$ ipython --no-banner

In [1]: import numpy as np

In [2]: import numpy.linalg as la

In [3]: np.set_printoptions(precision=3, suppress=True, linewidth=160)

In [4]: A = np.array([[0.0, 1.0], [1.0, 0.0]])

In [5]: vec = np.array([-1, 4])

In [6]: print(round(float(la.det(A)), 3))
-1.0

In [7]: print(np.sort(np.abs(np.degrees(np.angle(la.eigvals(A))))))
[  0. 180.]

In [8]: print(np.round(la.norm(vec), 3), np.round(la.norm(A @ vec), 3))
4.123 4.123

In [9]: la.inv(A)
Out[9]: 
array([[0., 1.],
       [1., 0.]])

In [10]: O = A.astype(float).copy()

In [11]: for j in range(2):
    ...:     O[:, j] -= O[:, :j] @ (O[:, :j].T @ O[:, j])
    ...:     O[:, j] /= la.norm(O[:, j])
    ...: 

In [12]: O
Out[12]: 
array([[0., 1.],
       [1., 0.]])

In [13]: K = np.array([[0.0, 2.0, 0.0, 0.0],
    ...:     [2.0, 3.0, 0.0, 0.0],
    ...:     [0.0, 0.0, -1.0, 0.0],
    ...:     [0.0, 0.0, 0.0, -1.0]])

In [14]: vals, evecs = la.eigh(K)

In [15]: np.unique(vals.round(6) + 0, return_counts=True)[1]
Out[15]: array([3, 1])

In [16]: print(np.round(evecs.T @ K @ evecs, 3) + 0)
[[-1.  0.  0.  0.]
 [ 0. -1.  0.  0.]
 [ 0.  0. -1.  0.]
 [ 0.  0.  0.  4.]]

In [17]: vals
Out[17]: array([-1., -1., -1.,  4.])

In [18]: la.eigvalsh(K + 5 * np.eye(4))
Out[18]: array([4., 4., 4., 9.])

In [19]: np.abs(evecs[:, -1])
Out[19]: array([0.447, 0.894, 0.   , 0.   ])

In [20]: print(la.svd(K, compute_uv=False))
[4. 1. 1. 1.]

In [21]: vals.sum(), np.trace(K)
Out[21]: (np.float64(1.0), np.float64(1.0))

In [22]: X = np.loadtxt("layer13.csv", delimiter=",")

In [23]: X
Out[23]: 
array([[0., 0., 1., 1.],
       [0., 0., 0., 0.],
       [1., 0., 0., 1.],
       [1., 0., 1., 0.]])

In [24]: np.allclose(X, X.T)
Out[24]: True

In [25]: (X + X.T) / 2
Out[25]: 
array([[0., 0., 1., 1.],
       [0., 0., 0., 0.],
       [1., 0., 0., 1.],
       [1., 0., 1., 0.]])

In [26]: X @ X
Out[26]: 
array([[2., 0., 1., 1.],
       [0., 0., 0., 0.],
       [1., 0., 2., 1.],
       [1., 0., 1., 2.]])

In [27]: np.unique(X.round(6), axis=0).shape
Out[27]: (4, 4)

In [28]: np.allclose(X[:-1].T @ la.lstsq(X[:-1].T, X[-1])[0], X[-1])
Out[28]: False

In [29]: F = np.array([[-5, 5, -4], [-1, 2, 0], [-5, 5, 0]])

In [30]: F[0] = F[2]

In [31]: F
Out[31]: 
array([[-5,  5,  0],
       [-1,  2,  0],
       [-5,  5,  0]])

In [32]: # rows and columns are dependent

In [33]: rng = np.random.default_rng(23)

In [34]: out = F + rng.integers(-2, 3, (3, 2)) @ rng.integers(-2, 3, (2, 3))

In [35]: out
Out[35]: 
array([[-6, 10,  6],
       [ 0,  3,  2],
       [-8,  5, -2]])

In [36]: np.round(la.svd(out - F, compute_uv=False), 3) + 0
Out[36]: array([8.262, 3.57 , 0.   ])

In [37]: out - F
Out[37]: 
array([[-1,  5,  6],
       [ 1,  1,  2],
       [-3,  0, -2]])

In [38]: th = np.radians(15)

In [39]: Rm = np.eye(3)

In [40]: Rm[0, 0] = Rm[1, 1] = np.cos(th)

In [41]: Rm[0, 1], Rm[1, 0] = -np.sin(th), np.sin(th)

In [42]: Rm
Out[42]: 
array([[ 0.966, -0.259,  0.   ],
       [ 0.259,  0.966,  0.   ],
       [ 0.   ,  0.   ,  1.   ]])

In [43]: out = F @ Rm.T

In [44]: print(np.round(la.det(Rm), 3), round(np.trace(Rm), 3))
1.0 2.932

In [45]: np.allclose(F @ F.T, out @ out.T)
Out[45]: True

In [46]: np.allclose(la.norm(F, axis=1), la.norm(out, axis=1))
Out[46]: True

In [47]: out
Out[47]: 
array([[-6.124,  3.536,  0.   ],
       [-1.484,  1.673,  0.   ],
       [-6.124,  3.536,  0.   ]])

In [48]: la.svd(F, compute_uv=False), la.svd(out, compute_uv=False)
Out[48]: (array([10.224,  0.692,  0.   ]), array([10.224,  0.692,  0.   ]))
